$ python3 -q
>>> import numpy as np
>>> np.set_printoptions(precision=2, suppress=True, linewidth=140)
>>> def rd(a):
...     return np.round(a, 2) + 0
... 
>>> arr = np.load("dump.npy")
>>> print(arr)
[[-3 -2]
 [-1  0]
 [ 1  2]
 [ 3  4]]
>>> out = np.array([[2, -1], [-2, -1]])
>>> print(np.einsum("ik,kj->ji", arr, out))
[[-2 -2 -2 -2]
 [ 5  1 -3 -7]]
>>> print(out.T @ arr.T)
[[-2 -2 -2 -2]
 [ 5  1 -3 -7]]
>>> print(np.vstack([arr, out.T]).shape)
(6, 2)
>>> print(np.einsum("ij,ij->i", arr, arr))
[13  1  5 25]
>>> print(arr @ out)
[[-2  5]
 [-2  1]
 [-2 -3]
 [-2 -7]]
>>> x = np.array([1, 8])
>>> rhs = arr @ x
>>> print(rd(np.linalg.solve(arr.T @ arr, arr.T @ rhs)))
[1. 8.]
>>> rng = np.random.default_rng(52660)
>>> rhs = rhs + 0.3 * rng.normal(size=4)
>>> print(rd(rhs))
[-18.43  -1.1   17.2   34.94]
>>> coef, *_ = np.linalg.lstsq(arr, rhs)
>>> print(rd(arr.T @ (rhs - arr @ coef)))
[0. 0.]
>>> cov = arr.T @ arr
>>> print((arr @ arr.T).shape)
(4, 4)
>>> print(np.trace(cov), (arr ** 2).sum())
44 44
>>> print(rd(np.linalg.eigvalsh(cov)[::-1]))
[42.1  1.9]
>>> print(np.diag(cov))
[20 24]
>>> print(np.allclose(cov, cov.T))
True
>>> M = np.load("a.npy")
>>> print(M)
[[2. 4. 0.]
 [4. 2. 4.]
 [0. 4. 2.]]
>>> # equal to its transpose
>>> print(rd(np.linalg.eigvalsh(M).min()))
-3.66
>>> print([round(float(np.linalg.det(M[:i, :i])), 2) + 0 for i in range(1, 4)])
[2.0, -12.0, -56.0]
>>> f = np.array([0, 0])
>>> print(np.correlate(M[1], M[0], "full"))
[ 0. 16. 16. 20.  8.]
>>> print(np.polyval(f, M[1]))
[0. 0. 0.]
>>> print(np.cross(M[1, :3], M[0, :3]))
[-16.   8.  12.]
>>> J = np.array([[4, 2, 3, 2], [3, 1, 2, 1], [2, 0, 1, 0]])
>>> print(J)
[[4 2 3 2]
 [3 1 2 1]
 [2 0 1 0]]
>>> # rank 2
>>> print(np.unique(J.round(6), axis=0).shape)
(3, 4)
>>> print(rd(J @ np.linalg.pinv(J) @ J))
[[4. 2. 3. 2.]
 [3. 1. 2. 1.]
 [2. 0. 1. 0.]]
>>> print(np.allclose(J[:-1].T @ np.linalg.lstsq(J[:-1].T, J[-1])[0], J[-1]))
True
>>> left, sv, VT = np.linalg.svd(J)
>>> V = VT[:(sv > 1e-8).sum()]
>>> x = J[1] + -2 * J[0] + rng.integers(2) * np.eye(4)[0]
>>> print(x)
[-5. -3. -4. -3.]
>>> print(rd(np.linalg.norm(x - V.T @ V @ x)))
0.0
>>> print(rd(np.diag(V.T @ V)))
[0.82 0.45 0.27 0.45]
>>> X = np.load("out13.npy")
>>> print(X)
[[ 0.88  0.51  1.17]
 [-0.51 -1.52 -2.1 ]]
>>> out = X / np.sqrt((X ** 2).mean(axis=1, keepdims=True))
>>> print(rd(np.linalg.norm(out, axis=1)))
[1.73 1.73]
>>> W0 = np.array([[1, 2, 1, 2], [1, 0, 2, 0], [2, 1, 1, 0], [2, 2, 0, 1]])
>>> labels = rng.permutation(4)
>>> print(labels)
[1 3 0 2]
>>> out = W0[labels][:, labels]
>>> print(out)
[[0 0 1 2]
 [2 1 2 0]
 [2 2 1 1]
 [1 0 2 1]]
>>> print(np.allclose(out, W0))
False
>>> print(np.diag(out))
[0 1 1 1]
>>> left, sv, VT = np.linalg.svd(J)
>>> print(rd(sv))
[7.19 1.13 0.  ]
>>> out = left[:, :2] @ np.diag(sv[:2]) @ VT[:2]
>>> print(rd(np.linalg.norm(J - out) / np.linalg.norm(J)))
0.0
>>> print(rd(out))
[[4. 2. 3. 2.]
 [3. 1. 2. 1.]
 [2. 0. 1. 0.]]
>>> print(rd(np.abs(J - out).max()))
0.0
>>> print(np.linalg.cond(W0) > 100)
False
>>> print(round(np.log10(np.linalg.cond(W0))))
2
>>> print(np.linalg.matrix_rank(W0, rtol=0.1))
3
>>> print(np.argsort(-np.linalg.norm(W0, axis=0).round(6), kind="stable")[:3])
[0 1 2]
>>> x = np.array([-1, -4, 4, -2])
>>> rhs = W0 @ x
>>> coef, lr = np.zeros(4), 1 / np.linalg.norm(W0, 2) ** 2
>>> for i in range(15):
...     coef -= lr * W0.T @ (W0 @ coef - rhs)
...     if i % 5 == 0: print(i, round(np.linalg.norm(W0 @ coef - rhs), 2))
... 
0 9.49
5 3.07
10 1.16
>>> print(rd(coef))
[-0.99 -3.65  3.78 -2.37]
>>> f = np.array([5, 5, 6, -2])
>>> out = W0 + np.outer(f, np.eye(4)[1])
>>> print(rd(np.linalg.det(out) / np.linalg.det(W0)), rd(1 + np.linalg.solve(W0, f)[1]))
45.0 45.0
>>> print(np.linalg.matrix_rank(out - W0))
1
>>> print(np.linalg.matrix_rank(np.linalg.inv(out) - np.linalg.inv(W0), tol=1e-8))
1
>>> out = np.array([[3, 2], [2, -3]])
>>> data = out.T @ out
>>> print(data)
[[13  0]
 [ 0 13]]
>>> # triangular, det is the product of the diagonal
>>> print(data[:, 0] @ data[:, 1])
0
>>> print(rd(np.linalg.svd(data, compute_uv=False)))
[13. 13.]
>>> print(data @ data.T)
[[169   0]
 [  0 169]]
>>> w, V = np.linalg.eigh(data)
>>> print(np.unique(w.round(6) + 0, return_counts=True)[1])
[2]
>>> print(rd(np.linalg.svd(data, compute_uv=False)))
[13. 13.]
>>> print(V @ np.diag(w) @ V.T)
[[13.  0.]
 [ 0. 13.]]
>>> print(V.T @ V)
[[1. 0.]
 [0. 1.]]
>>> out = data / np.sqrt((data ** 2).mean(axis=1, keepdims=True))
>>> print(np.linalg.matrix_rank(data - data.mean(axis=1, keepdims=True)))
1
>>> print(rd(np.sort(np.linalg.eigvals(data).real)))
[13. 13.]
>>> print(np.flatnonzero(np.linalg.matrix_power((data != 0) + (data.T != 0) + np.eye(2), 2)[1]))
[1]
>>> Q, R = np.linalg.qr(data)
>>> print(np.allclose(R.T @ R, data.T @ data))
True
>>> print(np.trace(Q @ Q.T))
2.0
>>> print(Q)
[[ 1.  0.]
 [-0.  1.]]
>>> print(Q @ R)
[[13.  0.]
 [ 0. 13.]]
>>> print(R)
[[13.  0.]
 [ 0. 13.]]
>>> print(np.abs(np.diag(R)))
[13. 13.]
>>> feats = np.load("sample10.npy")
>>> print(feats)
[[1 0]
 [2 1]]
>>> labels = rng.permutation(2)
>>> print(labels)
[1 0]
>>> out = feats[labels][:, labels]
>>> print(rd(np.linalg.det(out)), rd(np.linalg.det(feats[labels])))
1.0 -1.0
>>> print(rd(np.sort(np.abs(np.linalg.eigvals(out)))))
[1. 1.]
>>> print(out)
[[1 2]
 [0 1]]
>>> print(np.diag(out))
[1 1]
